% python3 -q
>>> import numpy as np
>>> np.set_printoptions(precision=2, suppress=True, linewidth=100, legacy="1.25")
>>> mat = np.loadtxt("w.csv", delimiter=",")
>>> mat
array([[ 1.25, -0.63,  0.51, -0.16, -0.04,  0.16,  0.04,  0.02, -0.24,  0.73,  0.26],
       [-0.63, -0.06,  0.42,  0.21,  0.21,  0.02,  0.34, -0.65, -0.6 ,  0.95,  0.32],
       [ 0.51,  0.42,  0.81, -0.25,  0.48, -0.47, -0.1 ,  0.13,  0.19, -0.71,  0.84],
       [-0.16,  0.21, -0.25,  1.38, -0.35,  0.23, -0.1 , -0.12, -0.25, -0.02,  0.4 ],
       [-0.04,  0.21,  0.48, -0.35,  0.6 ,  0.84, -0.14, -0.53,  0.28,  0.53, -0.56],
       [ 0.16,  0.02, -0.47,  0.23,  0.84,  0.81, -0.56,  0.47,  0.13, -0.35,  0.01],
       [ 0.04,  0.34, -0.1 , -0.1 , -0.14, -0.56,  1.32,  0.22,  0.36,  0.04, -0.32],
       [ 0.02, -0.65,  0.13, -0.12, -0.53,  0.47,  0.22,  1.3 , -0.37,  0.23, -0.13],
       [-0.24, -0.6 ,  0.19, -0.25,  0.28,  0.13,  0.36, -0.37,  0.49, -0.36, -0.08],
       [ 0.73,  0.95, -0.71, -0.02,  0.53, -0.35,  0.04,  0.23, -0.36,  0.72, -0.08],
       [ 0.26,  0.32,  0.84,  0.4 , -0.56,  0.01, -0.32, -0.13, -0.08, -0.08,  0.37]])
>>> r = np.linalg.matrix_rank(mat)
>>> r
9
>>> null = np.linalg.svd(mat)[2][r:].T
>>> np.linalg.matrix_rank(mat.T @ mat), np.linalg.matrix_rank(mat @ mat.T)
(9, 9)
>>> null.shape
(11, 2)
>>> [int(np.linalg.matrix_rank(mat[:, :j + 1])) for j in range(11)]
[1, 2, 3, 4, 5, 6, 7, 8, 9, 9, 9]
>>> [int(np.linalg.matrix_rank(mat[:i])) for i in range(1, len(mat) + 1)]
[1, 2, 3, 4, 5, 6, 7, 8, 9, 9, 9]
>>> [int(np.linalg.matrix_rank(np.delete(mat, i, axis=0))) for i in range(11)]
[9, 9, 9, 9, 9, 9, 9, 9, 9, 9, 9]
>>> J = np.loadtxt("x.csv", delimiter=",")
>>> J
array([[45., 45.,  9.,  0., 54., 54., 27.,  0., 63., 27., 18.],
       [ 5.,  5.,  1.,  0.,  6.,  6.,  3.,  0.,  7.,  3.,  2.],
       [ 0.,  0.,  0.,  0.,  0.,  0.,  0.,  0.,  0.,  0.,  0.],
       [ 0.,  0.,  0.,  0.,  0.,  0.,  0.,  0.,  0.,  0.,  0.],
       [ 0.,  0.,  0.,  0.,  0.,  0.,  0.,  0.,  0.,  0.,  0.],
       [20., 20.,  4.,  0., 24., 24., 12.,  0., 28., 12.,  8.],
       [20., 20.,  4.,  0., 24., 24., 12.,  0., 28., 12.,  8.],
       [ 0.,  0.,  0.,  0.,  0.,  0.,  0.,  0.,  0.,  0.,  0.],
       [45., 45.,  9.,  0., 54., 54., 27.,  0., 63., 27., 18.],
       [30., 30.,  6.,  0., 36., 36., 18.,  0., 42., 18., 12.]])
>>> ev, evecs = np.linalg.eigh(mat)
>>> vec = np.array([-3, -1, -3, -2, -3, 3, 0, 3, 0, -2, -3])
>>> round(float(np.abs(mat).sum(axis=1).max()), 2), round(np.abs(ev).max(), 2)
(4.92, 2.0)
>>> round(float(vec @ mat @ vec), 2)
101.07
>>> np.round(vec @ mat @ vec / (vec @ vec), 2), round(float(ev[0]), 2), round(float(ev[-1]), 2)
(1.6, -2.0, 2.0)
